In [1]: import numpy as np

In [2]: np.set_printoptions(precision=3, suppress=True, linewidth=160, sign=" ")

In [3]: X = np.array([[0, 0, 8, 9], [1, 7, 7, 6], [8, 5, 6, 7], [8, 6, 5, 2]])

In [4]: np.round(np.linalg.norm(X, 1), 3), round(float(np.linalg.norm(X, np.inf)), 3)
Out[4]: (np.float64(26.0), 26.0)

In [5]: np.linalg.norm(X, axis=0)
Out[5]: array([ 11.358,  10.488,  13.191,  13.038])

In [6]: print(np.round(np.linalg.norm(X[3], 1), 3), round(np.linalg.norm(X[3], np.inf), 3))
21.0 8.0

In [7]: round(float(np.linalg.norm(X, "nuc")), 3)
Out[7]: 37.254

In [8]: np.linalg.norm(X, axis=1)
Out[8]: array([ 12.042,  11.619,  13.191,  11.358])

In [9]: F = np.array([[0, 1, 0, 2], [1, 0, 1, 0], [0, 1, 0, 1], [2, 0, 1, 0]])

In [10]: F
Out[10]: 
array([[ 0,  1,  0,  2],
       [ 1,  0,  1,  0],
       [ 0,  1,  0,  1],
       [ 2,  0,  1,  0]])

In [11]: other = np.array([[2, 4], [4, -1]])

In [12]: C = np.kron(other, F)

In [13]: C.shape
Out[13]: (8, 8)

In [14]: np.round(np.linalg.norm(C, 2), 3), np.round(np.linalg.norm(other, 2) * np.linalg.norm(F, 2), 3)
Out[14]: (np.float64(12.493), np.float64(12.493))

In [15]: feats = np.loadtxt("test3.csv", delimiter=",")

In [16]: feats
Out[16]: 
array([[ 0.279,  0.369, -0.24 ,  0.086],
       [ 0.369,  0.754,  0.117,  0.189],
       [-0.24 ,  0.117,  0.92 ,  0.051],
       [ 0.086,  0.189,  0.051,  0.048]])

In [17]: w, V = np.linalg.eigh(feats)

In [18]: np.round(V.T @ feats @ V, 3) + 0
Out[18]: 
array([[ 0.,  0.,  0.,  0.],
       [ 0.,  0.,  0.,  0.],
       [ 0.,  0.,  1.,  0.],
       [ 0.,  0.,  0.,  1.]])

In [19]: np.unique(w.round(6) + 0, return_counts=True)[1]
Out[19]: array([ 2,  2])

In [20]: (w > 1e-8).sum(), (w < -1e-8).sum()
Out[20]: (np.int64(2), np.int64(0))

In [21]: np.round(V.T @ V, 3) + 0
Out[21]: 
array([[ 1.,  0.,  0.,  0.],
       [ 0.,  1.,  0.,  0.],
       [ 0.,  0.,  1.,  0.],
       [ 0.,  0.,  0.,  1.]])
